In [1]: import numpy as np

In [2]: np.set_printoptions(suppress=True, linewidth=160)

In [3]: tidy = lambda a: np.round(a, 3) + 0

In [4]: mat = np.loadtxt("mat.csv", delimiter=",")

In [5]: mat
Out[5]: 
array([[ 0.048,  0.356,  0.666, -0.008,  0.353,  0.209],
       [-0.156,  0.078, -0.017,  0.645,  0.018,  0.03 ],
       [ 1.239, -0.317,  0.638, -2.296,  0.276,  0.316],
       [ 1.51 ,  0.038,  1.522, -3.583,  0.725,  0.487],
       [-2.079,  0.255, -1.557,  4.482, -0.708, -0.577],
       [ 0.271, -0.047,  0.176, -0.527,  0.099,  0.079],
       [-0.843,  0.123, -0.593,  1.55 , -0.268, -0.269],
       [ 0.19 , -0.286, -0.314, -0.487, -0.2  , -0.098],
       [-1.383,  0.233, -0.927,  3.114, -0.353, -0.333],
       [ 0.32 , -0.146,  0.049, -0.536,  0.059,  0.057],
       [-0.687, -0.01 , -0.682,  1.12 , -0.312, -0.295],
       [ 0.59 , -0.171,  0.277, -1.305,  0.082,  0.098],
       [ 0.742, -0.372,  0.072, -1.776, -0.039,  0.03 ],
       [-1.539,  0.535, -0.552,  3.392, -0.14 , -0.231],
       [ 0.389, -0.158,  0.098, -0.979,  0.024,  0.038],
       [-1.135,  0.771,  0.25 ,  2.399,  0.263,  0.006]])

In [6]: basis = mat[[8, 0]].astype(float)

In [7]: for _ in range(7):
   ...:     lab = np.linalg.norm(mat[:, None] - basis, axis=-1).argmin(axis=1)
   ...:     basis = np.array([mat[lab == j].mean(axis=0) for j in range(2)])
   ...: 

In [8]: lab
Out[8]: array([1, 1, 1, 1, 0, 1, 0, 1, 0, 1, 0, 1, 1, 0, 1, 0])

In [9]: tidy(basis[1] - basis[0])
Out[9]: array([ 1.792, -0.42 ,  0.994, -3.761,  0.393,  0.408])

In [10]: np.abs(basis[1] - basis[0]).argmax()
Out[10]: np.int64(3)

In [11]: np.bincount(lab)
Out[11]: array([ 6, 10])

In [12]: tidy(basis)
Out[12]: 
array([[-1.278,  0.318, -0.677,  2.676, -0.253, -0.283],
       [ 0.514, -0.102,  0.317, -1.085,  0.14 ,  0.125]])

In [13]: cen = mat - mat.mean(axis=0)

In [14]: U, sigma, Vt = np.linalg.svd(cen, full_matrices=False)

In [15]: np.abs(U[:, 0]).argmax()
Out[15]: np.int64(4)

In [16]: tidy(cen.mean(axis=0))
Out[16]: array([0., 0., 0., 0., 0., 0.])

In [17]: np.linalg.matrix_rank(cen)
Out[17]: np.int64(6)

In [18]: tidy(Vt[0] * np.sign(Vt[0, np.abs(Vt[0]).argmax()]))
Out[18]: array([-0.4  ,  0.082, -0.242,  0.869, -0.099, -0.093])

In [19]: np.abs(Vt[0]).argmax()
Out[19]: np.int64(3)

In [20]: F = np.loadtxt("x.csv", delimiter=",")

In [21]: tidy(F)
Out[21]: 
array([[-24.01 ,  -6.558,   3.569,  -8.238,   7.139, -16.662,  -3.779,  -3.174,  -2.098, -11.412, -22.12 ],
       [-21.377,  -5.64 ,   3.272,  -7.104,   6.545, -14.487,  -3.618,  -2.647,  -2.155,  -9.751, -19.568],
       [-15.895,  -3.839,   2.612,  -4.834,   5.224, -10.051,  -3.232,  -1.609,  -2.237,  -6.444, -14.279],
       [-14.993,  -3.559,   2.496,  -4.476,   4.993,  -9.336,  -3.16 ,  -1.448,  -2.244,  -5.924, -13.413],
       [-13.716,  -3.174,   2.329,  -3.977,   4.658,  -8.335,  -3.052,  -1.225,  -2.249,  -5.202, -12.19 ],
       [ -9.399,  -1.977,   1.721,  -2.386,   3.443,  -5.054,  -2.624,  -0.537,  -2.215,  -2.923,  -8.087],
       [ -6.125,  -1.218,   1.198,  -1.322,   2.397,  -2.737,  -2.189,  -0.114,  -2.086,  -1.435,  -5.031],
       [ -5.594,  -1.112,   1.106,  -1.166,   2.213,  -2.385,  -2.104,  -0.057,  -2.049,  -1.224,  -4.543],
       [ -5.366,  -1.068,   1.066,  -1.102,   2.132,  -2.235,  -2.065,  -0.035,  -2.031,  -1.136,  -4.334],
       [ -4.696,  -0.946,   0.944,  -0.918,   1.888,  -1.808,  -1.943,   0.027,  -1.971,  -0.891,  -3.724],
       [ -4.232,  -0.867,   0.857,  -0.799,   1.714,  -1.523,  -1.852,   0.064,  -1.92 ,  -0.735,  -3.306],
       [ -3.389,  -0.739,   0.692,  -0.599,   1.383,  -1.034,  -1.663,   0.116,  -1.803,  -0.482,  -2.558],
       [ -2.61 ,  -0.637,   0.529,  -0.439,   1.058,  -0.626,  -1.455,   0.144,  -1.653,  -0.295,  -1.882],
       [ -2.066,  -0.575,   0.41 ,  -0.345,   0.819,  -0.377,  -1.28 ,   0.147,  -1.51 ,  -0.198,  -1.426],
       [ -1.066,  -0.46 ,   0.177,  -0.216,   0.355,  -0.047,  -0.842,   0.103,  -1.086,  -0.113,  -0.645],
       [ -0.518,  -0.334,   0.057,  -0.152,   0.114,   0.016,  -0.477,   0.043,  -0.659,  -0.109,  -0.28 ],
       [ -0.297,  -0.232,   0.021,  -0.109,   0.041,   0.012,  -0.288,   0.018,  -0.411,  -0.091,  -0.153],
       [ -0.265,  -0.213,   0.017,  -0.1  ,   0.034,   0.01 ,  -0.259,   0.015,  -0.372,  -0.086,  -0.136],
       [ -0.018,  -0.017,   0.   ,  -0.009,   0.   ,   0.   ,  -0.018,   0.   ,  -0.026,  -0.009,  -0.009],
       [  0.205,   0.234,   0.01 ,   0.123,   0.02 ,   0.013,   0.202,   0.011,   0.312,   0.134,   0.104],
       [  0.422,   0.533,   0.04 ,   0.294,   0.079,   0.063,   0.398,   0.048,   0.637,   0.342,   0.223],
       [  0.47 ,   0.604,   0.048,   0.337,   0.096,   0.08 ,   0.439,   0.059,   0.706,   0.395,   0.251],
       [  0.688,   0.935,   0.092,   0.541,   0.183,   0.175,   0.605,   0.119,   0.999,   0.66 ,   0.386],
       [  0.878,   1.23 ,   0.134,   0.73 ,   0.267,   0.28 ,   0.731,   0.182,   1.23 ,   0.913,   0.512],
       [  1.38 ,   2.008,   0.251,   1.256,   0.503,   0.629,   1.003,   0.377,   1.755,   1.633,   0.879],
       [  1.463,   2.135,   0.271,   1.344,   0.541,   0.693,   1.041,   0.412,   1.832,   1.755,   0.943],
       [  1.775,   2.604,   0.343,   1.675,   0.687,   0.947,   1.172,   0.544,   2.101,   2.219,   1.189],
       [  2.51 ,   3.672,   0.508,   2.451,   1.015,   1.593,   1.425,   0.869,   2.645,   3.321,   1.798],
       [  3.552,   5.108,   0.724,   3.533,   1.449,   2.574,   1.702,   1.341,   3.278,   4.874,   2.701],
       [  5.184,   7.233,   1.033,   5.184,   2.067,   4.184,   2.033,   2.084,   4.083,   7.267,   4.167],
       [ 10.839,  13.95 ,   1.932,  10.628,   3.865,   9.991,   2.78 ,   4.619,   6.103,  15.246,   9.449],
       [ 13.306,  16.699,   2.274,  12.916,   4.549,  12.564,   3.016,   5.704,   6.799,  18.621,  11.798],
       [ 13.599,  17.021,   2.314,  13.186,   4.627,  12.87 ,   3.042,   5.832,   6.877,  19.019,  12.078],
       [ 15.091,  18.643,   2.509,  14.55 ,   5.018,  14.432,   3.168,   6.483,   7.261,  21.034,  13.507],
       [ 15.858,  19.469,   2.607,  15.248,   5.214,  15.235,   3.229,   6.816,   7.451,  22.064,  14.243],
       [ 16.552,  20.212,   2.694,  15.876,   5.389,  15.963,   3.283,   7.117,   7.619,  22.994,  14.91 ],
       [ 19.448,  23.27 ,   3.047,  18.478,   6.094,  19.004,   3.491,   8.366,   8.284,  26.844,  17.702],
       [ 21.288,  25.183,   3.262,  20.115,   6.524,  20.938,   3.612,   9.154,   8.681,  29.269,  19.482],
       [ 27.285,  31.284,   3.924,  25.379,   7.849,  27.248,   3.962,  11.699,   9.868,  37.078,  25.304],
       [ 27.325,  31.324,   3.929,  25.413,   7.857,  27.289,   3.964,  11.715,   9.875,  37.128,  25.343],
       [ 27.733,  31.733,   3.972,  25.768,   7.944,  27.719,   3.986,  11.888,   9.951,  37.656,  25.74 ]])

In [22]: lab = F[:, 8] > np.median(F[:, 8])

In [23]: u = F[lab].mean(axis=0) - F[~lab].mean(axis=0)

In [24]: lab.astype(int)
Out[24]: array([0, 0, 0, 0, 0, 0, 0, 0, 0, 0, 0, 0, 0, 0, 0, 0, 0, 0, 0, 0, 0, 1, 1, 1, 1, 1, 1, 1, 1, 1, 1, 1, 1, 1, 1, 1, 1, 1, 1, 1, 1])

In [25]: tidy(u)
Out[25]: array([17.74 , 15.259,  0.692, 12.534,  1.385, 14.367,  4.065,  5.251,  6.79 , 17.784, 15.708])

In [26]: rank = np.linalg.matrix_rank(F)

In [27]: rank
Out[27]: np.int64(3)

In [28]: N = np.linalg.svd(F)[2][rank:].T

In [29]: [int(np.linalg.matrix_rank(F[:, :j + 1])) for j in range(11)]
Out[29]: [1, 2, 3, 3, 3, 3, 3, 3, 3, 3, 3]

In [30]: [int(np.linalg.matrix_rank(F[:i])) for i in range(1, len(F) + 1)]
Out[30]: 
[1,
 2,
 3,
 3,
 3,
 3,
 3,
 3,
 3,
 3,
 3,
 3,
 3,
 3,
 3,
 3,
 3,
 3,
 3,
 3,
 3,
 3,
 3,
 3,
 3,
 3,
 3,
 3,
 3,
 3,
 3,
 3,
 3,
 3,
 3,
 3,
 3,
 3,
 3,
 3,
 3]

In [31]: [int(np.linalg.matrix_rank(np.delete(F, i, axis=0))) for i in range(41)]
Out[31]: 
[3,
 3,
 3,
 3,
 3,
 3,
 3,
 3,
 3,
 3,
 3,
 3,
 3,
 3,
 3,
 3,
 3,
 3,
 3,
 3,
 3,
 3,
 3,
 3,
 3,
 3,
 3,
 3,
 3,
 3,
 3,
 3,
 3,
 3,
 3,
 3,
 3,
 3,
 3,
 3,
 3]

In [32]: np.allclose(F @ N, 0)
Out[32]: True

In [33]: np.linalg.cond(F) > 100
Out[33]: np.True_

In [34]: [round(float(x), 3) for x in np.linalg.svd(F, compute_uv=False)[:3]]
Out[34]: [190.6, 41.958, 9.927]

In [35]: np.argsort(-np.linalg.norm(F, axis=0).round(6), kind="stable")[:3]
Out[35]: array([9, 0, 1])

In [36]: np.linalg.matrix_rank(F, rtol=0.1)
Out[36]: np.int64(2)

In [37]: E = -1 * np.eye(15) + np.ones((15, 15))

In [38]: E
Out[38]: 
array([[0., 1., 1., 1., 1., 1., 1., 1., 1., 1., 1., 1., 1., 1., 1.],
       [1., 0., 1., 1., 1., 1., 1., 1., 1., 1., 1., 1., 1., 1., 1.],
       [1., 1., 0., 1., 1., 1., 1., 1., 1., 1., 1., 1., 1., 1., 1.],
       [1., 1., 1., 0., 1., 1., 1., 1., 1., 1., 1., 1., 1., 1., 1.],
       [1., 1., 1., 1., 0., 1., 1., 1., 1., 1., 1., 1., 1., 1., 1.],
       [1., 1., 1., 1., 1., 0., 1., 1., 1., 1., 1., 1., 1., 1., 1.],
       [1., 1., 1., 1., 1., 1., 0., 1., 1., 1., 1., 1., 1., 1., 1.],
       [1., 1., 1., 1., 1., 1., 1., 0., 1., 1., 1., 1., 1., 1., 1.],
       [1., 1., 1., 1., 1., 1., 1., 1., 0., 1., 1., 1., 1., 1., 1.],
       [1., 1., 1., 1., 1., 1., 1., 1., 1., 0., 1., 1., 1., 1., 1.],
       [1., 1., 1., 1., 1., 1., 1., 1., 1., 1., 0., 1., 1., 1., 1.],
       [1., 1., 1., 1., 1., 1., 1., 1., 1., 1., 1., 0., 1., 1., 1.],
       [1., 1., 1., 1., 1., 1., 1., 1., 1., 1., 1., 1., 0., 1., 1.],
       [1., 1., 1., 1., 1., 1., 1., 1., 1., 1., 1., 1., 1., 0., 1.],
       [1., 1., 1., 1., 1., 1., 1., 1., 1., 1., 1., 1., 1., 1., 0.]])

In [39]: G = np.cov(F, rowvar=False)

In [40]: tidy(np.linalg.eigvalsh(G)[::-1])
Out[40]: array([793.52 ,  22.239,   2.463,   0.   ,   0.   ,   0.   ,   0.   ,   0.   ,   0.   ,   0.   ,   0.   ])

In [41]: np.argwhere(np.triu(np.abs(np.corrcoef(F.T)) > 0.8, 1))
Out[41]: 
array([[ 0,  1],
       [ 0,  3],
       [ 0,  5],
       [ 0,  6],
       [ 0,  7],
       [ 0,  8],
       [ 0,  9],
       [ 0, 10],
       [ 1,  3],
       [ 1,  5],
       [ 1,  6],
       [ 1,  7],
       [ 1,  8],
       [ 1,  9],
       [ 1, 10],
       [ 2,  4],
       [ 3,  5],
       [ 3,  6],
       [ 3,  7],
       [ 3,  8],
       [ 3,  9],
       [ 3, 10],
       [ 5,  6],
       [ 5,  7],
       [ 5,  8],
       [ 5,  9],
       [ 5, 10],
       [ 6,  7],
       [ 6,  8],
       [ 6,  9],
       [ 6, 10],
       [ 7,  8],
       [ 7,  9],
       [ 7, 10],
       [ 8,  9],
       [ 8, 10],
       [ 9, 10]])

In [42]: tidy(np.median(F, axis=0))
Out[42]: array([0.422, 0.533, 1.033, 0.294, 2.067, 0.063, 0.398, 0.119, 0.637, 0.342, 0.223])

In [43]: tidy(F.std(axis=0))
Out[43]: array([12.223, 10.873,  1.304,  9.013,  2.607, 10.517,  2.38 ,  3.982,  4.121, 12.989, 11.095])

In [44]: G.shape
Out[44]: (11, 11)

In [45]: m1 = np.loadtxt("dump.csv", delimiter=",")

In [46]: tidy(m1)
Out[46]: 
array([[ 3.732,  0.565,  0.661, -3.312, -1.253, -4.724,  0.792,  1.362,  0.262,  5.991,  0.503, -2.933, -1.673, -0.599],
       [-0.837, -2.717,  0.155, -1.63 , -0.863,  5.164, -1.809,  5.448, -3.928, -2.588, -1.307, -0.116,  1.603, -1.565],
       [-3.391,  1.013, -0.779,  4.407,  1.812,  1.875,  0.242, -4.627,  2.041, -4.71 ,  0.247,  3.121,  0.797,  1.545],
       [ 2.42 ,  2.229,  0.211, -0.443,  0.01 , -6.014,  1.687, -3.252,  2.951,  4.78 ,  1.185, -1.346, -1.968,  0.833],
       [ 3.534, -0.761,  0.777, -4.322, -1.759, -2.419, -0.066,  4.169, -1.688,  5.049, -0.121, -3.164, -0.97 , -1.417],
       [-1.932, -2.456, -0.089, -0.267, -0.307,  5.873, -1.773,  4.099, -3.367, -4.14 , -1.258,  0.872,  1.892, -1.109],
       [ 2.364,  2.259,  0.196, -0.357,  0.046, -6.005,  1.699, -3.36 ,  3.006,  4.708,  1.195, -1.29 , -1.961,  0.868],
       [ 3.745,  0.487,  0.673, -3.397, -1.293, -4.614,  0.744,  1.545,  0.143,  5.973,  0.468, -2.967, -1.641, -0.653],
       [ 0.664, -2.664,  0.441, -3.12 , -1.443,  3.539, -1.6  ,  6.381, -4.081, -0.263, -1.185, -1.347,  1.013, -1.919],
       [-2.762, -2.01 , -0.303,  0.993,  0.224,  6.019, -1.589,  2.528, -2.572, -5.198, -1.106,  1.695,  1.993, -0.601],
       [ 1.518,  2.589, -0.007,  0.814,  0.532, -5.66 ,  1.808, -4.686,  3.631,  3.57 ,  1.292, -0.488, -1.799,  1.304],
       [-3.044,  1.453, -0.763,  4.453,  1.867,  0.822,  0.559, -5.361,  2.644, -3.967,  0.472,  2.964,  0.458,  1.744],
       [-3.279, -1.522, -0.461,  1.971,  0.648,  5.776, -1.342,  1.08 , -1.762, -5.757, -0.915,  2.271,  1.956, -0.146],
       [ 3.441,  1.297,  0.519, -2.343, -0.813, -5.585,  1.219, -0.467,  1.4  ,  5.896,  0.821, -2.473, -1.911, -0.043],
       [-0.512, -2.743,  0.221, -1.987, -1.005,  4.871, -1.788,  5.734, -4.017, -2.102, -1.298, -0.394,  1.493, -1.666],
       [-2.451, -2.211, -0.219,  0.49 ,  0.01 ,  6.018, -1.679,  3.192, -2.921, -4.819, -1.179,  1.377,  1.971, -0.814],
       [-3.415,  0.975, -0.779,  4.397,  1.805,  1.958,  0.215, -4.561,  1.989, -4.764,  0.228,  3.13 ,  0.824,  1.527],
       [ 3.277, -1.178,  0.776, -4.44 , -1.839, -1.496, -0.359,  4.914, -2.27 ,  4.456, -0.33 , -3.075, -0.676, -1.624],
       [ 0.409,  2.747, -0.241,  2.095,  1.048, -4.772,  1.778, -5.814,  4.039,  1.947,  1.293,  0.48 , -1.456,  1.695],
       [-3.766, -0.198, -0.711,  3.683,  1.429,  4.177, -0.565, -2.202,  0.292, -5.866, -0.336,  3.071,  1.512,  0.848],
       [ 3.688,  0.75 ,  0.631, -3.098, -1.154, -4.972,  0.903,  0.922,  0.545,  6.012,  0.585, -2.842, -1.744, -0.466],
       [ 3.741, -0.119,  0.743, -3.947, -1.559, -3.65 ,  0.362,  2.887, -0.76 ,  5.676,  0.188, -3.145, -1.353, -1.05 ],
       [ 3.523,  1.155,  0.551, -2.557, -0.908, -5.445,  1.14 , -0.095,  1.177,  5.954,  0.761, -2.583, -1.875, -0.157],
       [-3.3  ,  1.146, -0.777,  4.435,  1.835,  1.569,  0.336, -4.86 ,  2.226, -4.506,  0.314,  3.085,  0.699,  1.609],
       [-3.735,  0.154, -0.746,  3.973,  1.571,  3.589, -0.34 , -2.96 ,  0.811, -5.65 , -0.172,  3.15 ,  1.334,  1.071],
       [-3.033,  1.465, -0.762,  4.453,  1.868,  0.79 ,  0.568, -5.38 ,  2.661, -3.944,  0.478,  2.958,  0.448,  1.748],
       [-3.718,  0.238, -0.752,  4.033,  1.602,  3.437, -0.284, -3.137,  0.935, -5.584, -0.132,  3.162,  1.287,  1.122],
       [ 3.661,  0.836,  0.616, -2.991, -1.105, -5.081,  0.954,  0.712,  0.677,  6.013,  0.623, -2.794, -1.775, -0.403],
       [ 0.903, -2.614,  0.481, -3.32 , -1.518,  3.215, -1.541,  6.438, -4.045,  0.128, -1.146, -1.531,  0.899, -1.949],
       [-1.276,  2.512, -0.542,  3.609,  1.623, -2.671,  1.433, -6.473,  3.951, -0.748,  1.075,  1.811, -0.71 ,  1.979],
       [ 2.963, -1.535,  0.757, -4.446, -1.871, -0.608, -0.62 ,  5.487, -2.754,  3.804, -0.515, -2.922, -0.388, -1.776],
       [-3.086, -1.735, -0.398,  1.577,  0.476,  5.915, -1.454,  1.69 , -2.111, -5.562, -1.   ,  2.046,  1.985, -0.337],
       [-2.638, -2.097, -0.269,  0.786,  0.136,  6.028, -1.629,  2.806, -2.72 , -5.05 , -1.138,  1.566,  1.987, -0.69 ],
       [ 2.648, -1.81 ,  0.727, -4.373, -1.865,  0.151, -0.83 ,  5.875, -3.115,  3.188, -0.662, -2.741, -0.139, -1.874],
       [ 3.105, -1.387,  0.767, -4.456, -1.863, -0.988, -0.511,  5.258, -2.555,  4.092, -0.438, -2.995, -0.512, -1.716],
       [ 0.825, -2.631,  0.468, -3.256, -1.494,  3.323, -1.561,  6.422, -4.058,  0.   , -1.16 , -1.472,  0.937, -1.94 ],
       [-3.41 ,  0.984, -0.779,  4.399,  1.807,  1.939,  0.221, -4.576,  2.001, -4.752,  0.232,  3.128,  0.818,  1.531],
       [-3.637, -0.904, -0.603,  2.904,  1.065,  5.163, -0.994, -0.544, -0.783, -6.008, -0.653,  2.753,  1.798,  0.352],
       [-3.461, -1.265, -0.526,  2.393,  0.835,  5.554, -1.201,  0.381, -1.349, -5.911, -0.808,  2.499,  1.903,  0.069],
       [-2.957,  1.542, -0.756,  4.445,  1.871,  0.591,  0.625, -5.497,  2.763, -3.79 ,  0.519,  2.918,  0.383,  1.779],
       [-3.762, -0.333, -0.694,  3.554,  1.367,  4.388, -0.65 , -1.898,  0.088, -5.925, -0.398,  3.027,  1.575,  0.758],
       [ 3.757,  0.393,  0.686, -3.495, -1.339, -4.477,  0.687,  1.762,  0.001,  5.946,  0.425, -3.005, -1.601, -0.718],
       [-3.171, -1.647, -0.425,  1.745,  0.549,  5.863, -1.408,  1.434, -1.966, -5.651, -0.965,  2.144,  1.975, -0.257],
       [-2.245,  2.082, -0.681,  4.21 ,  1.823, -0.996,  1.049, -6.199,  3.46 , -2.44 ,  0.814,  2.488, -0.142,  1.949],
       [-3.413,  0.978, -0.779,  4.397,  1.806,  1.953,  0.217, -4.565,  1.992, -4.761,  0.229,  3.129,  0.822,  1.528],
       [ 0.323, -2.714,  0.38 , -2.817, -1.329,  3.969, -1.672,  6.255, -4.104, -0.809, -1.23 , -1.079,  1.165, -1.864],
       [ 2.967,  1.846,  0.362, -1.354, -0.38 , -5.968,  1.509, -2.018,  2.294,  5.434,  1.044, -1.915, -1.992,  0.44 ],
       [ 1.917,  2.462,  0.086,  0.288,  0.315, -5.866,  1.774, -4.123,  3.378,  4.12 ,  1.259, -0.858, -1.889,  1.117]])

In [47]: U, sigma, Vt = np.linalg.svd(m1)

In [48]: tidy(sigma)
Out[48]: array([53.965, 43.448,  0.   ,  0.   ,  0.   ,  0.   ,  0.   ,  0.   ,  0.   ,  0.   ,  0.   ,  0.   ,  0.   ,  0.   ])

In [49]: np.argmax(sigma[:-1] / (sigma[1:] + 1e-6)) + 1
Out[49]: np.int64(2)

In [50]: B = U[:, :2] @ np.diag(sigma[:2]) @ Vt[:2]

In [51]: np.linalg.matrix_rank(B)
Out[51]: np.int64(2)

In [52]: tidy(np.abs(m1 - B).max())
Out[52]: np.float64(0.0)
